$ python -q
>>> import numpy as np
>>> np.set_printoptions(precision=2, suppress=True, linewidth=160)
>>> F = np.load("a.npy")
>>> F
array([[1.3, 0. , 1. , 3. , 5. , 0. , 1. , 1. , 3. , 5. ],
       [1. , 4.3, 1. , 2. , 0. , 1. , 0. , 5. , 0. , 2. ],
       [4. , 4. , 0.3, 1. , 4. , 4. , 5. , 1. , 1. , 4. ],
       [1. , 5. , 1. , 4.3, 0. , 4. , 3. , 5. , 2. , 0. ],
       [5. , 2. , 4. , 4. , 0.3, 5. , 2. , 3. , 1. , 4. ],
       [5. , 5. , 0. , 5. , 1. , 2.3, 1. , 0. , 0. , 1. ],
       [5. , 5. , 2. , 3. , 5. , 0. , 2.3, 0. , 4. , 1. ],
       [4. , 0. , 2. , 2. , 4. , 2. , 5. , 4.3, 1. , 2. ],
       [3. , 2. , 3. , 1. , 5. , 4. , 3. , 3. , 2.3, 0. ],
       [1. , 0. , 1. , 3. , 5. , 0. , 1. , 1. , 3. , 5.3]])
>>> f, r1 = F[2], F[4]
>>> f @ f
np.float64(108.09)
>>> p = (f @ r1) / (f @ f) * f
>>> np.outer(f, r1)
array([[20.  ,  8.  , 16.  , 16.  ,  1.2 , 20.  ,  8.  , 12.  ,  4.  , 16.  ],
       [20.  ,  8.  , 16.  , 16.  ,  1.2 , 20.  ,  8.  , 12.  ,  4.  , 16.  ],
       [ 1.5 ,  0.6 ,  1.2 ,  1.2 ,  0.09,  1.5 ,  0.6 ,  0.9 ,  0.3 ,  1.2 ],
       [ 5.  ,  2.  ,  4.  ,  4.  ,  0.3 ,  5.  ,  2.  ,  3.  ,  1.  ,  4.  ],
       [20.  ,  8.  , 16.  , 16.  ,  1.2 , 20.  ,  8.  , 12.  ,  4.  , 16.  ],
       [20.  ,  8.  , 16.  , 16.  ,  1.2 , 20.  ,  8.  , 12.  ,  4.  , 16.  ],
       [25.  , 10.  , 20.  , 20.  ,  1.5 , 25.  , 10.  , 15.  ,  5.  , 20.  ],
       [ 5.  ,  2.  ,  4.  ,  4.  ,  0.3 ,  5.  ,  2.  ,  3.  ,  1.  ,  4.  ],
       [ 5.  ,  2.  ,  4.  ,  4.  ,  0.3 ,  5.  ,  2.  ,  3.  ,  1.  ,  4.  ],
       [20.  ,  8.  , 16.  , 16.  ,  1.2 , 20.  ,  8.  , 12.  ,  4.  , 16.  ]])
>>> np.linalg.matrix_rank(np.outer(f, r1))
np.int64(1)
>>> print(r1 - p)
[ 1.88 -1.12  3.77  3.22 -2.82  1.88 -1.9   2.22  0.22  0.88]
>>> p
array([3.12, 3.12, 0.23, 0.78, 3.12, 3.12, 3.9 , 0.78, 0.78, 3.12])
>>> print(round(float((r1 - p) @ f), 2))
-0.0
>>> Y = F / np.linalg.norm(F, axis=1, keepdims=True)
>>> C2 = Y @ Y.T
>>> (C2 - 2 * np.eye(10)).round(6).argmax(axis=1)
array([9, 3, 7, 1, 7, 6, 8, 8, 7, 0])
>>> round(np.degrees(np.arccos(np.clip(C2[8, 7], -1, 1))), 2)
np.float64(29.5)
>>> X = np.loadtxt("case0.csv", delimiter=",")
>>> X.round(2) + 0
array([[ -2.94, -58.43,  -7.74,   0.67,  52.08,  34.33, -34.92,  44.34],
       [ -3.48, -54.71,  -6.8 ,   0.84,  48.58,  32.34, -32.98,  40.9 ],
       [ -5.15, -40.86,  -3.47,   1.27,  35.67,  24.85, -25.68,  28.35],
       [ -5.49, -37.12,  -2.63,   1.32,  32.22,  22.8 , -23.67,  25.04],
       [ -6.1 , -21.29,   0.49,   1.14,  17.9 ,  13.91, -14.9 ,  11.61],
       [ -6.1 , -20.82,   0.56,   1.12,  17.48,  13.64, -14.63,  11.23],
       [ -6.02, -18.48,   0.93,   1.02,  15.42,  12.28, -13.28,   9.37],
       [ -5.97, -17.44,   1.08,   0.97,  14.51,  11.67, -12.67,   8.56],
       [ -1.77,  -1.26,   1.19,  -0.36,   1.01,   1.25,  -1.7 ,  -0.95],
       [ -1.29,  -0.78,   0.91,  -0.34,   0.64,   0.83,  -1.18,  -0.84],
       [ -1.21,  -0.71,   0.86,  -0.33,   0.58,   0.77,  -1.1 ,  -0.82],
       [ -1.05,  -0.58,   0.77,  -0.31,   0.48,   0.65,  -0.95,  -0.75],
       [  0.98,   0.1 ,  -0.99,   0.87,  -0.26,  -0.38,   0.8 ,   1.37],
       [  1.47,  -0.14,  -1.85,   2.25,  -0.47,  -0.44,   1.32,   2.8 ],
       [  1.52,  -0.26,  -2.13,   2.9 ,  -0.59,  -0.42,   1.48,   3.29],
       [  1.42,  -0.46,  -2.56,   4.3 ,  -0.93,  -0.33,   1.74,   4.1 ],
       [  1.41,  -0.47,  -2.58,   4.39,  -0.95,  -0.33,   1.76,   4.14],
       [  1.33,  -0.51,  -2.68,   4.82,  -1.08,  -0.3 ,   1.83,   4.33],
       [  1.24,  -0.55,  -2.76,   5.22,  -1.21,  -0.27,   1.89,   4.49],
       [  0.92,  -0.61,  -2.94,   6.38,  -1.62,  -0.2 ,   2.05,   4.84],
       [  0.78,  -0.61,  -2.99,   6.83,  -1.8 ,  -0.17,   2.12,   4.95],
       [  0.21,  -0.58,  -3.1 ,   8.38,  -2.48,  -0.1 ,   2.33,   5.18],
       [  0.03,  -0.55,  -3.12,   8.81,  -2.69,  -0.08,   2.39,   5.22],
       [  0.  ,  -0.55,  -3.12,   8.88,  -2.72,  -0.08,   2.4 ,   5.22],
       [ -1.33,  -0.22,  -3.08,  11.71,  -4.23,  -0.01,   2.81,   5.16],
       [ -2.36,   0.13,  -2.95,  13.66,  -5.41,   0.  ,   3.1 ,   4.89],
       [ -3.26,   0.49,  -2.78,  15.24,  -6.45,  -0.02,   3.36,   4.55],
       [ -5.04,   1.32,  -2.37,  18.17,  -8.51,  -0.11,   3.86,   3.7 ],
       [ -5.25,   1.42,  -2.32,  18.51,  -8.76,  -0.13,   3.92,   3.58],
       [-10.19,   4.23,  -0.8 ,  25.84, -14.68,  -0.64,   5.37,   0.33],
       [-15.65,   7.86,   1.19,  33.23, -21.44,  -1.48,   7.05,  -4.06],
       [-19.2 ,  10.42,   2.6 ,  37.79, -25.94,  -2.14,   8.19,  -7.2 ]])
>>> # rows and columns are dependent
>>> r = np.linalg.matrix_rank(X)
>>> r
np.int64(3)
>>> ns = np.linalg.svd(X)[2][r:].T
>>> np.linalg.matrix_rank(X.T @ X), np.linalg.matrix_rank(X @ X.T)
(np.int64(3), np.int64(3))
>>> print(ns.shape)
(8, 5)
>>> Uu, sigma, Vh = np.linalg.svd(X)
>>> evecs = Vh[:(sigma > 1e-8).sum()]
>>> rng = np.random.default_rng(228)
>>> x0 = X[4] + -3 * X[19] + rng.integers(2) * np.eye(8)[3]
>>> x0
array([ -8.88, -19.47,   9.3 , -17.  ,  22.78,  14.51, -21.07,  -2.92])
>>> np.diag(evecs.T @ evecs)
array([0.45, 0.34, 0.19, 0.75, 0.35, 0.17, 0.24, 0.52])
>>> Ac = X - X.mean(axis=0)
>>> evecs = np.linalg.svd(Ac)[2][:3]
>>> Y = Ac - Ac @ evecs.T @ evecs
>>> (Ac @ evecs.T).std(axis=0)
array([30.87,  9.68,  4.52])
>>> round(np.linalg.norm(Y) / np.linalg.norm(Ac), 2)
np.float64(0.0)
>>> blk = np.stack([X, 4 * X, X[::-1]])
>>> np.linalg.norm(blk, axis=(1, 2))
array([204.66, 818.65, 204.66])
>>> print(np.linalg.matrix_rank(blk))
[3 3 3]
>>> blk.shape
(3, 32, 8)
>>> np.linalg.matrix_rank(blk.reshape(3, -1))
np.int64(2)
>>> Uu, sigma, Vh = np.linalg.svd(X, full_matrices=False)
>>> np.abs(Uu[:, 0]).round(6).argmax()
np.int64(0)
>>> Uu.shape, sigma.shape, Vh.shape
((32, 8), (8,), (8, 8))
>>> print(round(np.sqrt((sigma ** 2).sum()), 2), round(np.linalg.norm(X), 2))
204.66 204.66
>>> np.round(Uu.T @ Uu, 2) + 0
array([[1., 0., 0., 0., 0., 0., 0., 0.],
       [0., 1., 0., 0., 0., 0., 0., 0.],
       [0., 0., 1., 0., 0., 0., 0., 0.],
       [0., 0., 0., 1., 0., 0., 0., 0.],
       [0., 0., 0., 0., 1., 0., 0., 0.],
       [0., 0., 0., 0., 0., 1., 0., 0.],
       [0., 0., 0., 0., 0., 0., 1., 0.],
       [0., 0., 0., 0., 0., 0., 0., 1.]])
>>> z = rng.integers(0, 3, 14)
>>> mat = (z[:, None] == z) * 2 + np.eye(14)
>>> mat
array([[3., 2., 2., 0., 2., 0., 0., 0., 0., 2., 0., 0., 2., 0.],
       [2., 3., 2., 0., 2., 0., 0., 0., 0., 2., 0., 0., 2., 0.],
       [2., 2., 3., 0., 2., 0., 0., 0., 0., 2., 0., 0., 2., 0.],
       [0., 0., 0., 3., 0., 2., 2., 0., 0., 0., 2., 0., 0., 2.],
       [2., 2., 2., 0., 3., 0., 0., 0., 0., 2., 0., 0., 2., 0.],
       [0., 0., 0., 2., 0., 3., 2., 0., 0., 0., 2., 0., 0., 2.],
       [0., 0., 0., 2., 0., 2., 3., 0., 0., 0., 2., 0., 0., 2.],
       [0., 0., 0., 0., 0., 0., 0., 3., 2., 0., 0., 2., 0., 0.],
       [0., 0., 0., 0., 0., 0., 0., 2., 3., 0., 0., 2., 0., 0.],
       [2., 2., 2., 0., 2., 0., 0., 0., 0., 3., 0., 0., 2., 0.],
       [0., 0., 0., 2., 0., 2., 2., 0., 0., 0., 3., 0., 0., 2.],
       [0., 0., 0., 0., 0., 0., 0., 2., 2., 0., 0., 3., 0., 0.],
       [2., 2., 2., 0., 2., 0., 0., 0., 0., 2., 0., 0., 3., 0.],
       [0., 0., 0., 2., 0., 2., 2., 0., 0., 0., 2., 0., 0., 3.]])
>>> # symmetric, so the eigenvalues are real
>>> np.allclose(mat, mat.T)
True
>>> M = np.loadtxt("out2.csv", delimiter=",")
>>> M
array([[0.5 , 0.  , 0.  , 0.5 ],
       [0.  , 1.  , 0.  , 0.  ],
       [0.  , 0.  , 1.  , 0.  ],
       [0.33, 0.33, 0.  , 0.33]])
>>> # a transition matrix
>>> np.linalg.matrix_rank(M)
np.int64(3)
>>> np.count_nonzero(M)
np.int64(7)
>>> np.unravel_index(np.abs(M).argmax(), M.shape)
(np.int64(1), np.int64(1))
>>> M - M[0]
array([[ 0.  ,  0.  ,  0.  ,  0.  ],
       [-0.5 ,  1.  ,  0.  , -0.5 ],
       [-0.5 ,  0.  ,  1.  , -0.5 ],
       [-0.17,  0.33,  0.  , -0.17]])
>>> print(M.sum(axis=1))
[1. 1. 1. 1.]
>>> np.diff(M, axis=0)
array([[-0.5 ,  1.  ,  0.  , -0.5 ],
       [ 0.  , -1.  ,  1.  ,  0.  ],
       [ 0.33,  0.33, -1.  ,  0.33]])
>>> print(M.mean(axis=0))
[0.21 0.33 0.25 0.21]
>>> np.round(np.linalg.svd(M, compute_uv=False), 2) + 0
array([1.08, 1.  , 0.82, 0.  ])
>>> print(np.abs(M).max())
1.0
>>> print(np.round(np.linalg.matrix_power(M, 100), 2) + 0)
[[0. 1. 0. 0.]
 [0. 1. 0. 0.]
 [0. 0. 1. 0.]
 [0. 1. 0. 0.]]
>>> np.linalg.matrix_power(M, 2)
array([[0.42, 0.17, 0.  , 0.42],
       [0.  , 1.  , 0.  , 0.  ],
       [0.  , 0.  , 1.  , 0.  ],
       [0.28, 0.44, 0.  , 0.28]])
>>> M.sum(axis=1)
array([1., 1., 1., 1.])
>>> np.sort(np.abs(np.linalg.eigvals(M)))[::-1]
array([1.  , 1.  , 0.83, 0.  ])
>>> p = np.eye(4)[3]
>>> for _ in range(6):
...     p = p @ M
...     print(p.round(2))
... 
[0.33 0.33 0.   0.33]
[0.28 0.44 0.   0.28]
[0.23 0.54 0.   0.23]
[0.19 0.61 0.   0.19]
[0.16 0.68 0.   0.16]
[0.13 0.73 0.   0.13]
>>> print(np.argsort(-np.linalg.norm(M, axis=0).round(6), kind="stable")[:3])
[1 2 0]
>>> Y = M + rng.integers(-2, 3, (4, 3)) @ rng.integers(-2, 3, (3, 4))
>>> Y
array([[-6.5 , -2.  , -5.  ,  4.5 ],
       [-6.  , -1.  , -2.  ,  1.  ],
       [ 1.  , -1.  , -2.  ,  6.  ],
       [-1.67, -1.67, -2.  ,  4.33]])
>>> print(np.abs(Y - M).sum(axis=1))
[18. 11. 11. 10.]
>>> Y - M
array([[-7., -2., -5.,  4.],
       [-6., -2., -2.,  1.],
       [ 1., -1., -3.,  6.],
       [-2., -2., -2.,  4.]])
>>> Y = np.array([[2, 1, 3, 2, -3, 0, 3, 2, 0, 2, 1, -3],
...     [0, 2, 3, -3, 3, -2, 3, 0, -3, 2, -1, -2],
...     [-3, -1, 1, -3, -2, 0, 0, -2, 3, 0, 0, -1],
...     [-3, 2, -1, -1, -2, 3, 3, 1, -3, -3, -1, 0],
...     [3, 0, -1, -1, 2, 2, 1, -1, -2, -2, -3, -1],
...     [-2, 0, -3, 2, 1, -3, 3, 3, 0, 0, 2, 1],
...     [3, 3, -3, -3, 2, -3, 1, -2, 0, 1, 1, 2],
...     [0, -3, -1, -2, 3, 1, 2, -2, 2, 0, 2, -2],
...     [-1, -1, 2, -3, -1, 2, -2, -3, -1, -3, -1, -2],
...     [1, -2, 1, 0, -2, -3, -3, 0, 1, 0, 3, -2],
...     [0, 3, -1, -2, 1, -3, 1, 3, 2, -2, 0, 0],
...     [1, -1, -3, -3, -1, 0, 1, -1, -1, 3, 1, -1]])
>>> Y[-1] = Y[0]
>>> arr = Y + 0.3 * np.eye(12)
>>> arr
array([[ 2.3,  1. ,  3. ,  2. , -3. ,  0. ,  3. ,  2. ,  0. ,  2. ,  1. , -3. ],
       [ 0. ,  2.3,  3. , -3. ,  3. , -2. ,  3. ,  0. , -3. ,  2. , -1. , -2. ],
       [-3. , -1. ,  1.3, -3. , -2. ,  0. ,  0. , -2. ,  3. ,  0. ,  0. , -1. ],
       [-3. ,  2. , -1. , -0.7, -2. ,  3. ,  3. ,  1. , -3. , -3. , -1. ,  0. ],
       [ 3. ,  0. , -1. , -1. ,  2.3,  2. ,  1. , -1. , -2. , -2. , -3. , -1. ],
       [-2. ,  0. , -3. ,  2. ,  1. , -2.7,  3. ,  3. ,  0. ,  0. ,  2. ,  1. ],
       [ 3. ,  3. , -3. , -3. ,  2. , -3. ,  1.3, -2. ,  0. ,  1. ,  1. ,  2. ],
       [ 0. , -3. , -1. , -2. ,  3. ,  1. ,  2. , -1.7,  2. ,  0. ,  2. , -2. ],
       [-1. , -1. ,  2. , -3. , -1. ,  2. , -2. , -3. , -0.7, -3. , -1. , -2. ],
       [ 1. , -2. ,  1. ,  0. , -2. , -3. , -3. ,  0. ,  1. ,  0.3,  3. , -2. ],
       [ 0. ,  3. , -1. , -2. ,  1. , -3. ,  1. ,  3. ,  2. , -2. ,  0.3,  0. ],
       [ 2. ,  1. ,  3. ,  2. , -3. ,  0. ,  3. ,  2. ,  0. ,  2. ,  1. , -2.7]])
>>> x0 = np.array([-6, 2, 4, 3, 3, -1, 1, -1, -1, -4, 9, 7])
>>> y = arr @ x0
>>> beta, lr = np.zeros(12), 1 / np.linalg.norm(arr, 2) ** 2
>>> for i in range(5):
...     beta -= lr * arr.T @ (arr @ beta - y)
...     if i % 1 == 0: print(i, round(np.linalg.norm(arr @ beta - y), 2))
... 
0 34.8
1 25.2
2 20.87
3 18.38
4 16.71
>>> print(np.round(np.linalg.cond(arr), 2))
143.76
